$ python3 -q
>>> import numpy as np
>>> np.set_printoptions(precision=2, suppress=True, linewidth=120, floatmode="fixed")
>>> rd = lambda a: np.round(a, 2) + 0
>>> mat = np.load("m.npy")
>>> mat
array([[0, 1, 1],
       [1, 0, 1],
       [1, 1, 0]])
>>> # equal to its transpose
>>> evals, vecs = np.linalg.eigh(mat)
>>> vec = np.array([-2, 0, -2])
>>> (np.sign(vecs[:, -1].round(6)) == np.sign(vecs[0, -1].round(6))).astype(int)
array([1, 1, 1])
>>> np.abs(mat).sum(axis=1).max(), rd(np.abs(evals).max())
(np.int64(2), np.float64(2.0))
>>> rd(vecs * np.abs(evals) @ vecs.T)
array([[1.33, 0.33, 0.33],
       [0.33, 1.33, 0.33],
       [0.33, 0.33, 1.33]])
>>> vec @ mat @ vec / (vec @ vec), rd(evals[0]), rd(evals[-1])
(np.float64(1.0), np.float64(-1.0), np.float64(2.0))
>>> print((mat @ mat)[0])
[2 1 1]
>>> np.fft.fft(mat[0])
array([ 2.00+0.00j, -1.00+0.00j, -1.00+0.00j])
>>> mat @ (-1.0) ** np.arange(3)
array([0.00, 2.00, 0.00])
>>> print(np.allclose(mat @ mat.T, mat.T @ mat))
True
>>> print(rd(np.linalg.det(2 * mat)), rd(np.linalg.det(mat)))
16.0 2.0
>>> np.einsum("ii->", mat)
np.int64(0)
>>> np.einsum("ij,ji->", mat, mat)
np.int64(6)
>>> X = np.minimum.outer(np.arange(1, 6), np.arange(1, 6)) * 3
>>> X
array([[ 3,  3,  3,  3,  3],
       [ 3,  6,  6,  6,  6],
       [ 3,  6,  9,  9,  9],
       [ 3,  6,  9, 12, 12],
       [ 3,  6,  9, 12, 15]])
>>> # equal to its transpose
>>> rd(np.linalg.det(mat))
np.float64(2.0)
>>> (mat - mat.T) / 2
array([[0.00, 0.00, 0.00],
       [0.00, 0.00, 0.00],
       [0.00, 0.00, 0.00]])
>>> np.linalg.matrix_power(mat, 4)
array([[6, 5, 5],
       [5, 6, 5],
       [5, 5, 6]])
>>> rng = np.random.default_rng(921)
>>> idx = rng.permutation(5)
>>> idx
array([0, 3, 4, 1, 2])
>>> Y = X[idx][:, idx]
>>> rd(np.linalg.det(Y)), rd(np.linalg.det(X[idx]))
(np.float64(243.0), np.float64(243.0))
>>> np.allclose(Y, X)
False
>>> rd(np.sort(np.abs(np.linalg.eigvals(Y))))
array([ 0.81,  1.06,  1.75,  4.35, 37.03])
>>> np.trace(Y)
np.int64(45)
>>> Y
array([[ 3,  3,  3,  3,  3],
       [ 3, 12, 12,  6,  9],
       [ 3, 12, 15,  6,  9],
       [ 3,  6,  6,  6,  6],
       [ 3,  9,  9,  6,  9]])
>>> arr = np.load("w.npy")
>>> arr
array([[  1,  -3,   9, -27],
       [  1,  -2,   4,  -8],
       [  1,  -1,   1,  -1],
       [  1,   0,   0,   0],
       [  1,   1,   1,   1]])
>>> Y = arr / np.linalg.norm(arr, axis=1, keepdims=True)
>>> gram = Y @ Y.T
>>> print(rd(gram))
[[ 1.00  0.98  0.70  0.03 -0.35]
 [ 0.98  1.00  0.81  0.11 -0.27]
 [ 0.70  0.81  1.00  0.50  0.00]
 [ 0.03  0.11  0.50  1.00  0.50]
 [-0.35 -0.27  0.00  0.50  1.00]]
>>> rd(np.linalg.norm(Y, axis=1))
array([1.00, 1.00, 1.00, 1.00, 1.00])
>>> np.argwhere(np.triu(np.abs(gram) > 0.95, 1))
array([[0, 1]])
>>> rd(np.degrees(np.arccos(np.clip(gram[2, 3], -1, 1))))
np.float64(60.0)
